>>> import numpy as np
>>> from numpy import linalg as LA
>>> np.set_printoptions(precision=1, suppress=True, linewidth=200)
>>> m1 = np.loadtxt("data.csv", delimiter=",")
>>> print(m1)
[[ 1.  1.  2.  2.  0. -2.]
 [-2.  1.  1.  2.  2.  0.]
 [ 0. -2.  1.  1.  2.  2.]
 [ 2.  0. -2.  1.  1.  2.]
 [ 2.  2.  0. -2.  1.  1.]
 [ 1.  2.  2.  0. -2.  1.]]
>>> vec = np.array([2, 0, 0, 1, 1, 0])
>>> h = np.maximum(m1 @ vec, 0)
>>> print(np.tanh(m1 @ vec))
[1. 0. 1. 1. 1. 0.]
>>> print(np.maximum(m1 @ (3 * vec), 0))
[12.  0.  9. 18.  9.  0.]
>>> print(h)
[4. 0. 3. 6. 3. 0.]
>>> print(np.flatnonzero(h > 1e-9))
[0 2 3 4]
>>> print(m1.T @ h)
[22.  4. -1. 11. 15. 13.]
>>> w1 = np.array([[-9, -9, 9, -7],
...     [4, 6, 1, 1],
...     [-7, -9, 9, -7],
...     [-3, 8, 3, -8],
...     [-3, -5, 8, -8],
...     [-4, 8, -7, -9]])
>>> c = np.array([0, 4, 5, 0])
>>> hid = np.maximum(m1 @ w1 + c, 0)
>>> print((hid > 0).mean(axis=0))
[0.2 0.5 1.  0. ]
>>> print(LA.matrix_rank(hid))
3
>>> basis = np.array([[0, -3, -2], [2, 3, 2], [3, -1, 0], [3, -2, 3]])
>>> print((hid @ basis).round(6).argmax(axis=1))
[0 0 0 1 0 0]
>>> print(hid @ basis)
[[159. -53.   0.]
 [107.  47.  44.]
 [ 51. -17.   0.]
 [ 52.  67.  46.]
 [ 60. -20.   0.]
 [ 47.  10.  14.]]
>>> out = LA.inv(m1)
>>> print(round(float(LA.slogdet(m1)[0]), 1))
1.0
>>> print(round(float(LA.det(m1) * LA.det(out)), 1))
1.0
>>> print(LA.det(m1) * out)
[[ 295. -285.   95.  155.  135.  -45.]
 [ -45.  295. -285.   95.  155.  135.]
 [ 135.  -45.  295. -285.   95.  155.]
 [ 155.  135.  -45.  295. -285.   95.]
 [  95.  155.  135.  -45.  295. -285.]
 [-285.   95.  155.  135.  -45.  295.]]
>>> print(round(float(LA.cond(m1)), 1))
2.5
>>> print(np.allclose(out, m1.T))
False
>>> print((np.abs(out) > 1e-9).astype(int))
[[1 1 1 1 1 1]
 [1 1 1 1 1 1]
 [1 1 1 1 1 1]
 [1 1 1 1 1 1]
 [1 1 1 1 1 1]
 [1 1 1 1 1 1]]
>>> out = np.array([[-2, 1, 1, -1, 0, 0, -1],
...     [1, -1, 0, 0, 0, -2, -2],
...     [1, 1, -2, -1, 0, 2, 1],
...     [1, 2, 2, 0, 0, 1, 0]])
>>> A = out.T @ out
>>> print(A)
[[ 7  0 -2  1  0  1  1]
 [ 0  7  3 -2  0  6  2]
 [-2  3  9  1  0 -2 -3]
 [ 1 -2  1  2  0 -2  0]
 [ 0  0  0  0  0  0  0]
 [ 1  6 -2 -2  0  9  6]
 [ 1  2 -3  0  0  6  6]]
>>> print(np.round(LA.norm(A, 2) / LA.norm(A), 1))
0.8
>>> rank = LA.matrix_rank(A)
>>> print(rank)
4
>>> N = LA.svd(A)[2][rank:].T
>>> print(N.shape)
(7, 3)
>>> print(np.round(A @ N, 1) + 0)
[[0. 0. 0.]
 [0. 0. 0.]
 [0. 0. 0.]
 [0. 0. 0.]
 [0. 0. 0.]
 [0. 0. 0.]
 [0. 0. 0.]]
>>> print([int(LA.matrix_rank(A[:, :j + 1])) for j in range(7)])
[1, 2, 3, 4, 4, 4, 4]
>>> print([int(LA.matrix_rank(A[:i])) for i in range(1, len(A) + 1)])
[1, 2, 3, 4, 4, 4, 4]
>>> print(LA.matrix_rank(A.T @ A), LA.matrix_rank(A @ A.T))
4 4
>>> print([int(LA.matrix_rank(np.delete(A, i, axis=0))) for i in range(7)])
[4, 4, 4, 4, 4, 4, 4]
>>> vals, vecs = LA.eigh(A)
>>> print(np.round(vecs @ np.diag(vals) @ vecs.T, 1) + 0)
[[ 7.  0. -2.  1.  0.  1.  1.]
 [ 0.  7.  3. -2.  0.  6.  2.]
 [-2.  3.  9.  1.  0. -2. -3.]
 [ 1. -2.  1.  2.  0. -2.  0.]
 [ 0.  0.  0.  0.  0.  0.  0.]
 [ 1.  6. -2. -2.  0.  9.  6.]
 [ 1.  2. -3.  0.  0.  6.  6.]]
>>> print(np.abs(vecs[:, -1]).round(6).argmax())
5
>>> print(np.round(vecs.T @ vecs, 1) + 0)
[[1. 0. 0. 0. 0. 0. 0.]
 [0. 1. 0. 0. 0. 0. 0.]
 [0. 0. 1. 0. 0. 0. 0.]
 [0. 0. 0. 1. 0. 0. 0.]
 [0. 0. 0. 0. 1. 0. 0.]
 [0. 0. 0. 0. 0. 1. 0.]
 [0. 0. 0. 0. 0. 0. 1.]]
>>> print(np.round(LA.eigvalsh(A @ A), 1) + 0)
[  0.    0.    0.   10.8  41.4 148.6 327.2]
>>> print(np.unique(vals.round(6) + 0, return_counts=True)[1])
[3 1 1 1 1]
>>> print(np.round(vecs.T @ A @ vecs, 1) + 0)
[[ 0.   0.   0.   0.   0.   0.   0. ]
 [ 0.   0.   0.   0.   0.   0.   0. ]
 [ 0.   0.   0.   0.   0.   0.   0. ]
 [ 0.   0.   0.   3.3  0.   0.   0. ]
 [ 0.   0.   0.   0.   6.4  0.   0. ]
 [ 0.   0.   0.   0.   0.  12.2  0. ]
 [ 0.   0.   0.   0.   0.   0.  18.1]]
